In [1]: import numpy as np

In [2]: np.set_printoptions(suppress=True, linewidth=100)

In [3]: data = np.load("w.npy")

In [4]: data.round(2)
Out[4]: 
array([[ 1.34,  1.65, -1.18,  1.77, -5.71, -0.51,  4.69],
       [ 2.04,  3.  ,  4.27, -2.56,  2.58, -0.15,  3.16],
       [ 4.5 ,  0.8 , -3.57,  0.48,  3.07, -4.54,  2.29],
       [ 1.12, -1.53, -3.33, -7.19,  0.5 ,  1.25,  2.09],
       [ 0.93, -4.82,  0.5 ,  2.22, -0.56,  3.48,  3.27],
       [ 2.74,  2.11,  0.55,  1.01, -0.74,  4.92, -3.04],
       [-3.33,  4.36, -1.96,  0.02,  2.77,  1.63,  1.37]])

In [5]: Y = np.linalg.inv(data)

In [6]: np.allclose(Y, data.T)
Out[6]: False

In [7]: np.round(data @ Y, 2) + 0
Out[7]: 
array([[1., 0., 0., 0., 0., 0., 0.],
       [0., 1., 0., 0., 0., 0., 0.],
       [0., 0., 1., 0., 0., 0., 0.],
       [0., 0., 0., 1., 0., 0., 0.],
       [0., 0., 0., 0., 1., 0., 0.],
       [0., 0., 0., 0., 0., 1., 0.],
       [0., 0., 0., 0., 0., 0., 1.]])

In [8]: E = np.load("run12.npy")

In [9]: E.round(2)
Out[9]: 
array([[ 0.74, -0.01, -0.52, -0.39,  0.53,  0.07],
       [-0.01,  1.05, -0.03,  0.82,  0.26,  0.41],
       [-0.52, -0.03,  0.59,  0.13,  0.06,  0.18],
       [-0.39,  0.82,  0.13,  0.9 , -0.3 ,  0.15],
       [ 0.53,  0.26,  0.06, -0.3 ,  1.28,  0.63],
       [ 0.07,  0.41,  0.18,  0.15,  0.63,  0.44]])

In [10]: u = np.array([9, -7, 0])

In [11]: np.round(np.correlate(E[1], E[0], "full"), 2) + 0
Out[11]: array([ 0.  ,  0.07,  0.56, -0.37, -0.08, -0.17,  0.47, -0.33,  0.39,  0.19,  0.31])

In [12]: np.round(np.convolve(E[1], u), 2)
Out[12]: array([-0.12,  9.54, -7.61,  7.57, -3.41,  1.92, -2.9 ,  0.  ])

In [13]: np.round(np.cross(E[1, :3], E[0, :3]), 2)
Out[13]: array([-0.55, -0.03, -0.78])

In [14]: [round(float(x), 2) for x in np.linalg.svd(E, compute_uv=False)[:3]]
Out[14]: [2.0, 2.0, 1.0]

In [15]: np.linalg.cond(E) > 100
Out[15]: np.True_

In [16]: np.round(np.sort(np.abs(np.linalg.eigvals(E))), 2) + 0
Out[16]: array([0., 0., 0., 1., 2., 2.])

In [17]: np.trace(E)
Out[17]: np.float64(5.0)

In [18]: np.linalg.determinant(E)
AttributeError: module 'numpy.linalg' has no attribute 'determinant'


In [19]: def softmax(z):
    ...:     e = np.exp(z - z.max(axis=-1, keepdims=True))
    ...:     return e / e.sum(axis=-1, keepdims=True)
    ...: 

In [20]: np.round(softmax(10 * E[1]), 2) + 0
Out[20]: array([0.  , 0.91, 0.  , 0.09, 0.  , 0.  ])

In [21]: np.round(softmax(E).sum(axis=1), 2)
Out[21]: array([1., 1., 1., 1., 1., 1.])

In [22]: np.round(softmax(E[1] + 2), 2)
Out[22]: array([0.1 , 0.29, 0.1 , 0.23, 0.13, 0.15])

In [23]: scores = E @ E.T / np.sqrt(6)

In [24]: np.round(softmax(scores), 2)
Out[24]: 
array([[0.25, 0.14, 0.11, 0.1 , 0.24, 0.16],
       [0.1 , 0.26, 0.12, 0.21, 0.14, 0.16],
       [0.12, 0.17, 0.21, 0.18, 0.15, 0.17],
       [0.09, 0.25, 0.15, 0.26, 0.1 , 0.15],
       [0.18, 0.14, 0.11, 0.09, 0.3 , 0.18],
       [0.14, 0.18, 0.14, 0.15, 0.21, 0.18]])

In [25]: m1 = np.load("layer4.npy")

In [26]: m1
Out[26]: 
array([[ 9.,  5.,  0.,  0.,  0.],
       [-2., -3.,  0.,  0.,  0.],
       [ 0.,  0.,  2.,  2.,  1.],
       [ 0.,  0.,  0.,  0.,  2.],
       [ 0.,  0.,  0.,  2.,  2.]])

In [27]: x0 = np.array([2, 3, -3, 3, -1])

In [28]: target = m1 @ x0

In [29]: target
Out[29]: array([ 33., -13.,  -1.,  -2.,   4.])

In [30]: np.round(np.linalg.solve(m1, target), 2)
Out[30]: array([ 2.,  3., -3.,  3., -1.])

In [31]: np.round(np.linalg.solve(m1, -3 * target), 2)
Out[31]: array([-6., -9.,  9., -9.,  3.])

In [32]: np.round(np.linalg.solve(m1, target + m1[:, 1]), 2)
Out[32]: array([ 2.,  4., -3.,  3., -1.])

In [33]: np.linalg.solve(m1, target[:-1])
ValueError: solve1: Input operand 1 has a mismatch in its core dimension 0, with gufunc signature (m,m),(m)->(m) (size 4 is different from 5)


In [34]: np.round(np.linalg.solve(m1, m1[:, 0]), 2) + 0
Out[34]: array([1., 0., 0., 0., 0.])

In [35]: q, r_ = np.linalg.qr(m1)

In [36]: np.round(q.T @ q, 2) + 0
Out[36]: 
array([[1., 0., 0., 0., 0.],
       [0., 1., 0., 0., 0.],
       [0., 0., 1., 0., 0.],
       [0., 0., 0., 1., 0.],
       [0., 0., 0., 0., 1.]])

In [37]: np.round(np.abs(np.diag(r_)), 2)
Out[37]: array([9.22, 1.84, 2.  , 2.  , 2.  ])

In [38]: Y = np.array([[-2, 1, -1], [-1, 1, 2]])

In [39]: basis = np.kron(Y, m1)

In [40]: basis.shape
Out[40]: (10, 15)

In [41]: np.linalg.matrix_rank(basis)
Out[41]: np.int64(10)

In [42]: basis
Out[42]: 
array([[-18., -10.,  -0.,  -0.,  -0.,   9.,   5.,   0.,   0.,   0.,  -9.,  -5.,  -0.,  -0.,  -0.],
       [  4.,   6.,  -0.,  -0.,  -0.,  -2.,  -3.,   0.,   0.,   0.,   2.,   3.,  -0.,  -0.,  -0.],
       [ -0.,  -0.,  -4.,  -4.,  -2.,   0.,   0.,   2.,   2.,   1.,  -0.,  -0.,  -2.,  -2.,  -1.],
       [ -0.,  -0.,  -0.,  -0.,  -4.,   0.,   0.,   0.,   0.,   2.,  -0.,  -0.,  -0.,  -0.,  -2.],
       [ -0.,  -0.,  -0.,  -4.,  -4.,   0.,   0.,   0.,   2.,   2.,  -0.,  -0.,  -0.,  -2.,  -2.],
       [ -9.,  -5.,  -0.,  -0.,  -0.,   9.,   5.,   0.,   0.,   0.,  18.,  10.,   0.,   0.,   0.],
       [  2.,   3.,  -0.,  -0.,  -0.,  -2.,  -3.,   0.,   0.,   0.,  -4.,  -6.,   0.,   0.,   0.],
       [ -0.,  -0.,  -2.,  -2.,  -1.,   0.,   0.,   2.,   2.,   1.,   0.,   0.,   4.,   4.,   2.],
       [ -0.,  -0.,  -0.,  -0.,  -2.,   0.,   0.,   0.,   0.,   2.,   0.,   0.,   0.,   0.,   4.],
       [ -0.,  -0.,  -0.,  -2.,  -2.,   0.,   0.,   0.,   2.,   2.,   0.,   0.,   0.,   4.,   4.]])

In [43]: T = np.stack([m1, 3 * m1, m1[::-1]])

In [44]: (T @ m1.T).shape
Out[44]: (3, 5, 5)

In [45]: np.round(np.linalg.norm(T, axis=(1, 2)), 2)
Out[45]: array([11.83, 35.5 , 11.83])

In [46]: np.linalg.matrix_rank(T)
Out[46]: array([5, 5, 5])

In [47]: np.einsum("bij,cij->bc", T, T)
Out[47]: 
array([[ 140.,  420.,    9.],
       [ 420., 1260.,   27.],
       [   9.,   27.,  140.]])

In [48]: W0 = np.load("sample18.npy")

In [49]: W0
Out[49]: 
array([[-0.5,  1. ,  1.4,  1.8,  0.3,  0.9,  0.3, -1.4],
       [ 0.3,  1. ,  0. ,  1.5,  0.6,  0.6,  0.1,  0.6],
       [ 0.6, -0.8,  0.8,  1.4,  0.7,  0.5,  0.9,  0. ],
       [-0.1,  0.9,  0.7, -0.9, -0.2, -1.8, -0.5,  1.3],
       [-0.3,  1. ,  0.2,  0.1,  0. ,  0.1,  1.5,  0.7],
       [ 0.1, -0.5, -0.1,  0.2,  1.8,  0.1, -0.5, -1.8],
       [ 0.1,  0.2, -1.2, -1.4, -0.8, -1.6, -0.9,  1.3],
       [ 0.5,  0.6,  1.5, -0.3,  0.7, -1.9, -1. ,  0.9]])

In [50]: u = np.array([-1, -2, -3, -2, 1, -3, 0, 0])

In [51]: Y = W0 + np.outer(u, np.eye(8)[4])

In [52]: Y
Out[52]: 
array([[-0.5,  1. ,  1.4,  1.8, -0.7,  0.9,  0.3, -1.4],
       [ 0.3,  1. ,  0. ,  1.5, -1.4,  0.6,  0.1,  0.6],
       [ 0.6, -0.8,  0.8,  1.4, -2.3,  0.5,  0.9,  0. ],
       [-0.1,  0.9,  0.7, -0.9, -2.2, -1.8, -0.5,  1.3],
       [-0.3,  1. ,  0.2,  0.1,  1. ,  0.1,  1.5,  0.7],
       [ 0.1, -0.5, -0.1,  0.2, -1.2,  0.1, -0.5, -1.8],
       [ 0.1,  0.2, -1.2, -1.4, -0.8, -1.6, -0.9,  1.3],
       [ 0.5,  0.6,  1.5, -0.3,  0.7, -1.9, -1. ,  0.9]])

In [53]: np.linalg.matrix_rank(np.linalg.inv(Y) - np.linalg.inv(W0), tol=1e-8)
Out[53]: np.int64(1)

In [54]: np.linalg.matrix_rank(Y - W0)
Out[54]: np.int64(1)

In [55]: arr = np.load("arr.npy")

In [56]: arr
Out[56]: 
array([[ 0, -3, -1, -2],
       [ 2, -3, -4, -2],
       [-1, -4, -1, -2],
       [ 2, -2, -1, -2],
       [ 1, -3, -1, -4],
       [ 2,  0,  2, -1],
       [ 4,  2,  1, -2],
       [ 6,  1,  1, -2],
       [ 7, -1, -1, -4],
       [ 5, -2,  0, -1],
       [ 7, -3, -1, -3],
       [ 5, -5, -3,  0],
       [ 8, -8,  0, -3]])

In [57]: th = np.radians(87)

In [58]: r_ = np.eye(4)

In [59]: r_[1, 1] = r_[2, 2] = np.cos(th)

In [60]: r_[1, 2], r_[2, 1] = -np.sin(th), np.sin(th)

In [61]: r_.round(2)
Out[61]: 
array([[ 1.  ,  0.  ,  0.  ,  0.  ],
       [ 0.  ,  0.05, -1.  ,  0.  ],
       [ 0.  ,  1.  ,  0.05,  0.  ],
       [ 0.  ,  0.  ,  0.  ,  1.  ]])

In [62]: Y = arr @ r_.T

In [63]: np.allclose(arr @ arr.T, Y @ Y.T)
Out[63]: True

In [64]: round(np.linalg.det(r_), 2), round(float(np.trace(r_)), 2)
Out[64]: (np.float64(1.0), 2.1)

In [65]: Ac = arr - arr.mean(axis=0)

In [66]: U, sv, Vh = np.linalg.svd(Ac, full_matrices=False)

In [67]: np.round(Vh[0] * np.sign(Vh[0, np.abs(Vh[0]).argmax()]), 2) + 0
Out[67]: array([ 0.94, -0.32,  0.  , -0.08])

In [68]: np.round(np.abs(Vh[-1]), 2)
Out[68]: array([0.06, 0.05, 0.08, 0.99])

In [69]: np.round((sv ** 2).sum() ** 2 / (sv ** 4).sum(), 2)
Out[69]: np.float64(2.68)

In [70]: np.round(sv ** 2 / (sv ** 2).sum(), 2)
Out[70]: array([0.45, 0.39, 0.09, 0.07])

In [71]: Y = np.array([[1]])

In [72]: basis = np.array([[-3, 0, 0, -2], [2, -1, 0, 0], [3, -1, -2, -3], [-2, 2, -1, 1]])

In [73]: A = np.block([[Y, np.array([[7, 0, 9, 2]])], [np.zeros((4, 1)), basis]])

In [74]: A
Out[74]: 
array([[ 1.,  7.,  0.,  9.,  2.],
       [ 0., -3.,  0.,  0., -2.],
       [ 0.,  2., -1.,  0.,  0.],
       [ 0.,  3., -1., -2., -3.],
       [ 0., -2.,  2., -1.,  1.]])

In [75]: x0 = np.array([3, -2, -5, 0, -4])

In [76]: target = A @ x0

In [77]: b, lr = np.zeros(5), 1 / np.linalg.norm(A, 2) ** 2

In [78]: for i in range(10):
    ...:     b -= lr * A.T @ (A @ b - target)
    ...:     if i % 2 == 0: print(i, round(np.linalg.norm(A @ b - target), 2))
    ...: 
0 17.77
2 14.36
4 12.16
6 10.61
8 9.43

In [79]: b.round(2)
Out[79]: array([-0.12, -0.52, -1.56, -1.07, -2.95])

In [80]: np.round(np.linalg.cond(A), 2)
Out[80]: np.float64(390.6)
